$ python -q
>>> import numpy as np
>>> from numpy import linalg as LA
>>> np.set_printoptions(precision=1, suppress=True, linewidth=200)
>>> rnd = lambda a: np.round(a, 1) + 0
>>> mat = np.load("case0.npy")
>>> mat
array([[0, 0, 0],
       [0, 0, 1],
       [0, 1, 0]])
>>> # symmetric, so the eigenvalues are real
>>> [round(float(x), 1) for x in LA.svd(mat, compute_uv=False)[:3]]
[1.0, 1.0, 0.0]
>>> np.argsort(-LA.norm(mat, axis=0).round(6), kind="stable")[:3]
array([1, 2, 0])
>>> LA.matrix_rank(mat, rtol=0.1)
np.int64(2)
>>> J = np.loadtxt("run7.csv", delimiter=",")
>>> J
array([[-2., -2., -1.,  4.,  4.,  2.],
       [-1.,  1., -1.,  2., -2.,  2.],
       [ 2.,  2., -2., -4., -4.,  4.],
       [ 0.,  0.,  0.,  4.,  4.,  2.],
       [ 0.,  0.,  0.,  2., -2.,  2.],
       [ 0.,  0.,  0., -4., -4.,  4.]])
>>> f = np.array([6, -7, -6, -3, -9, -3])
>>> other = J + np.outer(f, np.eye(6)[4])
>>> LA.matrix_rank(other - J)
np.int64(1)
>>> other = J / LA.norm(J, axis=1, keepdims=True)
>>> G = other @ other.T
>>> (np.abs(G) > 0.9).astype(int)
array([[1, 0, 0, 0, 0, 0],
       [0, 1, 0, 0, 0, 0],
       [0, 0, 1, 0, 0, 0],
       [0, 0, 0, 1, 0, 0],
       [0, 0, 0, 0, 1, 0],
       [0, 0, 0, 0, 0, 1]])
>>> rnd(G)
array([[ 1. ,  0.2, -0.6,  0.9,  0.2, -0.5],
       [ 0.2,  1. ,  0.3,  0.2,  0.9,  0.3],
       [-0.6,  0.3,  1. , -0.5,  0.3,  0.9],
       [ 0.9,  0.2, -0.5,  1. ,  0.2, -0.6],
       [ 0.2,  0.9,  0.3,  0.2,  1. ,  0.3],
       [-0.5,  0.3,  0.9, -0.6,  0.3,  1. ]])
>>> q, r_ = LA.qr(J)
>>> np.allclose(r_.T @ r_, J.T @ J)
True
>>> rnd(q)
array([[-0.7,  0.2,  0.7,  0. ,  0. ,  0. ],
       [-0.3, -0.9,  0. ,  0. ,  0. ,  0. ],
       [ 0.7, -0.2,  0.7,  0. ,  0. ,  0. ],
       [ 0. ,  0. ,  0. , -0.7,  0.2,  0.7],
       [ 0. ,  0. ,  0. , -0.3, -0.9,  0. ],
       [ 0. ,  0. ,  0. ,  0.7, -0.2,  0.7]])
>>> rnd(r_)
array([[ 3. ,  2.3, -0.3, -6. , -4.7,  0.7],
       [ 0. , -1.9,  1.2,  0. ,  3.8, -2.4],
       [ 0. ,  0. , -2.1,  0. ,  0. ,  4.2],
       [ 0. ,  0. ,  0. , -6. , -4.7,  0.7],
       [ 0. ,  0. ,  0. ,  0. ,  3.8, -2.4],
       [ 0. ,  0. ,  0. ,  0. ,  0. ,  4.2]])
>>> rnd(np.abs(np.diag(r_)))
array([3. , 1.9, 2.1, 6. , 3.8, 4.2])
